$ python -q
>>> import numpy as np
>>> from numpy import linalg as LA
>>> np.set_printoptions(precision=1, suppress=True, linewidth=160, legacy="1.25")
>>> feats = np.load("run12.npy")
>>> feats
array([[ 0,  3,  2],
       [ 2,  5,  2],
       [ 3,  8,  2],
       [ 5,  8,  2],
       [ 5, 11,  4],
       [ 8, 11,  7],
       [11, 13, 10],
       [11, 14, 12],
       [12, 16, 13],
       [15, 18, 16],
       [17, 21, 17],
       [19, 23, 19],
       [19, 24, 21],
       [21, 27, 22],
       [21, 29, 22],
       [21, 29, 22],
       [24, 32, 24],
       [25, 35, 27],
       [28, 35, 28],
       [31, 37, 31],
       [31, 40, 32],
       [33, 40, 34],
       [35, 43, 34]])
>>> Ac = (feats - feats.mean(axis=0)) / feats.std(axis=0)
>>> Ac.std(axis=0)
array([1., 1., 1.])
>>> np.argwhere(np.abs(Ac) > 2)
array([], shape=(0, 2), dtype=int64)
>>> coef = LA.lstsq(np.delete(Ac, 1, axis=1), Ac[:, 1])[0]
>>> np.abs(coef).argmax()
0
>>> coef
array([0.8, 0.2])
>>> cent = feats[[0, 17]].astype(float)
>>> for _ in range(7):
...     labels = LA.norm(feats[:, None] - cent, axis=-1).argmin(axis=1)
...     cent = np.array([feats[labels == j].mean(axis=0) for j in range(2)])
... 
>>> labels
array([0, 0, 0, 0, 0, 0, 0, 0, 0, 0, 1, 1, 1, 1, 1, 1, 1, 1, 1, 1, 1, 1, 1])
>>> cent
array([[ 7.2, 10.7,  7. ],
       [25. , 31.9, 25.6]])
>>> np.bincount(labels)
array([10, 13])
>>> cent[1] - cent[0]
array([17.8, 21.2, 18.6])
>>> np.abs(cent[1] - cent[0]).argmax()
1
>>> mat = np.load("case16.npy")
>>> mat
array([[ 3,  3,  2,  2,  1],
       [ 1,  3,  0,  0,  1],
       [ 3,  1,  1,  1,  3],
       [ 3,  3,  0,  0,  1],
       [ 1,  3,  2,  2,  2],
       [ 3,  0,  1,  0,  1],
       [ 2,  3,  2,  3,  0],
       [ 7, 15,  2,  2,  5]])
>>> # row 7 is much longer than the rest
>>> hat = mat @ LA.solve(mat.T @ mat, mat.T)
>>> LA.matrix_rank(np.eye(8) - hat)
3
>>> hat.round(1) + 0
array([[ 0.4, -0.1, -0.1,  0. ,  0.1,  0.3,  0.3,  0.1],
       [-0.1,  0.1,  0. ,  0. ,  0. , -0.1, -0.1,  0.2],
       [-0.1,  0. ,  1. ,  0.2,  0.1,  0. ,  0. ,  0. ],
       [ 0. ,  0. ,  0.2,  0.4, -0.4,  0.1,  0.1,  0.2],
       [ 0.1,  0. ,  0.1, -0.4,  0.7,  0. ,  0. ,  0.1],
       [ 0.3, -0.1,  0. ,  0.1,  0. ,  0.8, -0.2,  0. ],
       [ 0.3, -0.1,  0. ,  0.1,  0. , -0.2,  0.8,  0. ],
       [ 0.1,  0.2,  0. ,  0.2,  0.1,  0. ,  0. ,  0.9]])
>>> np.allclose(hat @ hat, hat)
True
>>> round(float(np.trace(hat)), 1)
5.0
>>> x = np.array([1, 2, -2, -3, 2, 3, 2, -2])
>>> h1 = np.maximum(hat @ x, 0)
>>> np.flatnonzero(h1 > 1e-9)
array([0, 4, 5, 6])
>>> h1
array([2. , 0. , 0. , 0. , 2.3, 1.9, 0.9, 0. ])
>>> np.tanh(hat @ x)
array([ 1. , -0.7, -1. , -1. ,  1. ,  1. ,  0.7, -0.9])
>>> np.maximum(hat @ (3 * x), 0)
array([6. , 0. , 0. , 0. , 6.9, 5.8, 2.8, 0. ])
>>> cent = np.array([[1, -4, -3, 0], [3, 0, 5, 0]])
>>> arr = np.repeat(cent, 25 // 2, axis=0)
>>> rng = np.random.default_rng(2316)
>>> arr = arr + 0.1 * rng.normal(size=arr.shape)
>>> arr.round(1) + 0
array([[ 1. , -4. , -3. , -0.1],
       [ 0.9, -4. , -3.1, -0.1],
       [ 0.9, -3.9, -2.9,  0.1],
       [ 0.9, -4.1, -3. , -0.1],
       [ 1.1, -4.1, -3. , -0.1],
       [ 0.8, -4. , -3. , -0.1],
       [ 1.1, -4.1, -3. , -0.1],
       [ 1.1, -4.1, -3. , -0.1],
       [ 1. , -4. , -3.1, -0.2],
       [ 1. , -4.1, -2.9,  0. ],
       [ 0.8, -4. , -2.9, -0.1],
       [ 1. , -4.2, -2.8,  0.2],
       [ 3.1,  0.1,  5.1,  0. ],
       [ 2.8, -0.1,  5. ,  0.1],
       [ 2.9, -0.1,  5. ,  0. ],
       [ 3.1, -0.1,  5. ,  0. ],
       [ 2.9,  0. ,  4.9,  0.2],
       [ 3. ,  0. ,  5. , -0.1],
       [ 3. , -0.1,  5.1,  0.1],
       [ 3. ,  0. ,  4.8,  0.1],
       [ 3.1,  0.1,  5. , -0.2],
       [ 3.1, -0.1,  4.9,  0. ],
       [ 3. , -0.2,  4.8,  0.1],
       [ 3. ,  0. ,  5.1,  0. ]])
>>> Uu, sv, Vt = LA.svd(feats)
>>> sv
array([184.7,   7.8,   3.7])
>>> A2 = Uu[:, :1] @ np.diag(sv[:1]) @ Vt[:1]
>>> round(float(LA.norm(feats - A2) / LA.norm(feats)), 1)
0.0
>>> LA.matrix_rank(A2)
1
>>> dist = LA.norm(arr[:, None] - arr[None], axis=-1)
>>> dist[:5, :5]
array([[0. , 0.2, 0.2, 0.2, 0.1],
       [0.2, 0. , 0.3, 0.2, 0.3],
       [0.2, 0.3, 0. , 0.3, 0.3],
       [0.2, 0.2, 0.3, 0. , 0.2],
       [0.1, 0.3, 0.3, 0.2, 0. ]])
>>> np.flatnonzero(dist[4] < dist.mean() / 2)
array([ 0,  1,  2,  3,  4,  5,  6,  7,  8,  9, 10, 11])
>>> dist.mean(axis=1).argmax()
12
>>> np.unravel_index(dist.round(6).argmax(), dist.shape)
(1, 12)
>>> LA.matrix_rank(dist ** 2)
6
>>> Ac = arr - arr.mean(axis=0)
>>> Uu, sv, Vt = LA.svd(Ac, full_matrices=False)
>>> np.abs(Uu[:, 0]).argmax()
12
>>> np.searchsorted(np.cumsum(sv ** 2) / (sv ** 2).sum(), 0.9) + 1
1
>>> np.round(Ac.mean(axis=0), 1) + 0
array([0., 0., 0., 0.])
>>> np.round(np.abs(Vt[-1]), 1) + 0
array([0. , 0.7, 0.4, 0.6])
>>> round((sv ** 2).sum() ** 2 / (sv ** 4).sum(), 1)
1.0
>>> hat = arr @ LA.solve(arr.T @ arr, arr.T)
>>> np.diag(hat)
array([0.1, 0.1, 0.2, 0.2, 0.2, 0.2, 0.1, 0.2, 0.2, 0.1, 0.2, 0.3, 0.1, 0.2, 0.2, 0.1, 0.2, 0.1, 0.1, 0.2, 0.3, 0.1, 0.1, 0.1])
>>> round(float(np.trace(hat)), 1)
4.0
>>> hat @ arr[:, 0]
array([1. , 0.9, 0.9, 0.9, 1.1, 0.8, 1.1, 1.1, 1. , 1. , 0.8, 1. , 3.1, 2.8, 2.9, 3.1, 2.9, 3. , 3. , 3. , 3.1, 3.1, 3. , 3. ])
>>> np.round(LA.eigvalsh(hat), 1) + 0
array([0., 0., 0., 0., 0., 0., 0., 0., 0., 0., 0., 0., 0., 0., 0., 0., 0., 0., 0., 0., 1., 1., 1., 1.])
>>> W0 = np.loadtxt("sample0.csv", delimiter=",")
>>> W0
array([[ -4.,   5.,   5.,  -2.,   3.],
       [ -3.,   0.,   2.,  -4.,  -2.],
       [  0.,   0.,  -1.,  -5.,   0.],
       [  2.,   4.,   3.,  -8.,   1.],
       [  5.,   3.,   7.,  -8.,   4.],
       [  8.,   1.,  10., -10.,   2.],
       [ 11.,   0.,  14.,  -9.,  -3.],
       [ 14.,   1.,  14.,  -5.,  -8.],
       [ 16.,   1.,  19.,   0.,  -7.],
       [ 15.,  -4.,  23.,   3., -10.],
       [ 18.,  -1.,  24.,   5., -11.],
       [ 20.,  -3.,  25.,   9., -16.],
       [ 20.,  -4.,  28.,   5., -17.],
       [ 21.,  -5.,  23.,   0., -21.],
       [ 21.,  -9.,  24.,   5., -16.],
       [ 22., -12.,  21.,   4., -18.],
       [ 25., -14.,  16.,   5., -23.],
       [ 28.,  -9.,  17.,  10., -26.],
       [ 23., -12.,  22.,  15., -31.],
       [ 20., -15.,  18.,  14., -31.],
       [ 22., -15.,  16.,  18., -27.],
       [ 26., -20.,  16.,  16., -26.],
       [ 29., -15.,  11.,  15., -22.],
       [ 33., -18.,   6.,  17., -23.],
       [ 31., -18.,   2.,  16., -22.],
       [ 31., -21.,   3.,  20., -17.],
       [ 26., -23.,   0.,  15., -17.],
       [ 26., -24.,   1.,  14., -18.],
       [ 28., -25.,   3.,  17., -23.],
       [ 24., -27.,   8.,  18., -27.],
       [ 29., -31.,  13.,  19., -32.],
       [ 29., -27.,  16.,  22., -32.],
       [ 30., -31.,  19.,  19., -28.],
       [ 35., -29.,  22.,  19., -27.],
       [ 40., -31.,  26.,  16., -25.]])
>>> labels = W0[:, 1] > np.median(W0[:, 1])
>>> f = W0[labels].mean(axis=0) - W0[~labels].mean(axis=0)
>>> f
array([-15.8,  20.2,   2.2, -16.6,  16.7])
>>> np.argsort(-np.abs(f).round(6), kind="stable")
array([1, 4, 3, 0, 2])
>>> hat = W0 @ LA.solve(W0.T @ W0, W0.T)
>>> np.round(hat @ W0[:, 1], 1) + 0
array([  5.,   0.,   0.,   4.,   3.,   1.,   0.,   1.,   1.,  -4.,  -1.,  -3.,  -4.,  -5.,  -9., -12., -14.,  -9., -12., -15., -15., -20., -15., -18., -18.,
       -21., -23., -24., -25., -27., -31., -27., -31., -29., -31.])
>>> round(float(np.trace(hat)), 1)
5.0
>>> data = np.load("mat.npy")
>>> data
array([[-2,  5, -2,  5, -2,  5],
       [-2,  1, -2,  1, -2,  1],
       [-1,  1, -1,  1, -1,  1],
       [-2,  5, -2,  5, -2,  5],
       [-2,  1, -2,  1, -2,  1],
       [-1,  1, -1,  1, -1,  1]])
>>> # rows 0 and 3 are equal
>>> blk = np.stack([data, -1 * data, data[::-1]])
>>> np.einsum("bij,cij->bc", blk, blk)
array([[ 216, -216,  114],
       [-216,  216, -114],
       [ 114, -114,  216]])
>>> blk.shape
(3, 6, 6)
>>> (blk @ data.T).shape
(3, 6, 6)
>>> Uu, sv, Vt = LA.svd(data)
>>> evecs = Vt[:(sv > 1e-8).sum()]
>>> x = data[2] + 5 * data[1] + rng.integers(2) * np.eye(6)[5]
>>> x
array([-11.,   6., -11.,   6., -11.,   6.])
>>> LA.matrix_rank(np.vstack([data, x]))
2
>>> round(LA.norm(x - evecs.T @ evecs @ x), 1)
0.0
>>> np.diag(evecs.T @ evecs)
array([0.3, 0.3, 0.3, 0.3, 0.3, 0.3])
>>> Ac = feats - feats.mean(axis=0)
>>> Uu, sv, Vt = LA.svd(Ac, full_matrices=False)
>>> Vt[0] * np.sign(Vt[0, np.abs(Vt[0]).argmax()])
array([0.5, 0.6, 0.6])
>>> np.round((sv ** 2).sum() ** 2 / (sv ** 4).sum(), 1)
1.0
>>> np.round(sv ** 2 / (sv ** 2).sum(), 1) + 0
array([1., 0., 0.])
>>> np.searchsorted(np.cumsum(sv ** 2) / (sv ** 2).sum(), 0.9) + 1
1
>>> M = np.load("out1.npy")
>>> M
array([[2., 1., 0.],
       [0., 2., 1.],
       [0., 0., 2.]])
>>> M @ M
array([[4., 4., 1.],
       [0., 4., 4.],
       [0., 0., 4.]])
>>> np.sort(LA.eigvals(M))
array([2., 2., 2.])
>>> LA.matrix_rank(M - M[0, 0] * np.eye(3))
2
>>> x = np.array([0, 1, 1])
>>> target = M @ x
>>> coef, lr = np.zeros(3), 1 / LA.norm(M, 2) ** 2
>>> for i in range(3):
...     coef -= lr * M.T @ (M @ coef - target)
...     if i % 1 == 0: print(i, round(LA.norm(M @ coef - target), 1))
... 
0 0.5
1 0.3
2 0.2
>>> coef
array([0.1, 0.9, 1. ])
>>> round(float(LA.cond(M)), 1)
2.0
>>> LA.norm(M, axis=0)
array([2. , 2.2, 2.2])
>>> np.round(LA.norm(M, "nuc"), 1)
6.2
>>> np.round(LA.norm(M[2], 1), 1), np.round(LA.norm(M[2], np.inf), 1)
(2.0, 2.0)
>>> LA.norm(M, axis=1)
array([2.2, 2.2, 2. ])
>>> round(float(LA.norm(M[2] - M[0])), 1)
3.0
>>> f = np.array([1, 0, 2])
>>> A2 = M + np.outer(f, np.eye(3)[0])
>>> A2
array([[3., 1., 0.],
       [0., 2., 1.],
       [2., 0., 2.]])
>>> LA.matrix_rank(A2 - M)
1
>>> round(LA.det(A2) / LA.det(M), 1), np.round(1 + LA.solve(M, f)[0], 1)
(1.8, 1.8)
>>> E = np.cumsum(np.array([[0, -3, -1],
...     [-2, 0, -1],
...     [3, 1, 2],
...     [1, 2, 3],
...     [1, 0, 0],
...     [1, 1, 1],
...     [-2, 2, 1],
...     [3, 1, 3],
...     [3, -2, 0],
...     [1, 1, 0],
...     [0, 3, 2],
...     [-3, 1, 0],
...     [2, -2, -3],
...     [0, 0, 0],
...     [1, 2, 3],
...     [-1, -1, -2],
...     [3, 2, 3]]), axis=0)
>>> E
array([[ 0, -3, -1],
       [-2, -3, -2],
       [ 1, -2,  0],
       [ 2,  0,  3],
       [ 3,  0,  3],
       [ 4,  1,  4],
       [ 2,  3,  5],
       [ 5,  4,  8],
       [ 8,  2,  8],
       [ 9,  3,  8],
       [ 9,  6, 10],
       [ 6,  7, 10],
       [ 8,  5,  7],
       [ 8,  5,  7],
       [ 9,  7, 10],
       [ 8,  6,  8],
       [11,  8, 11]])
>>> # row 13 repeats row 12
>>> f, v = E[5], E[6]
>>> f @ f
33
>>> p = (f @ v) / (f @ f) * f
>>> LA.matrix_rank(np.outer(f, v))
1
>>> np.round((v - p) @ f, 1)
-0.0
>>> p
array([3.8, 0.9, 3.8])
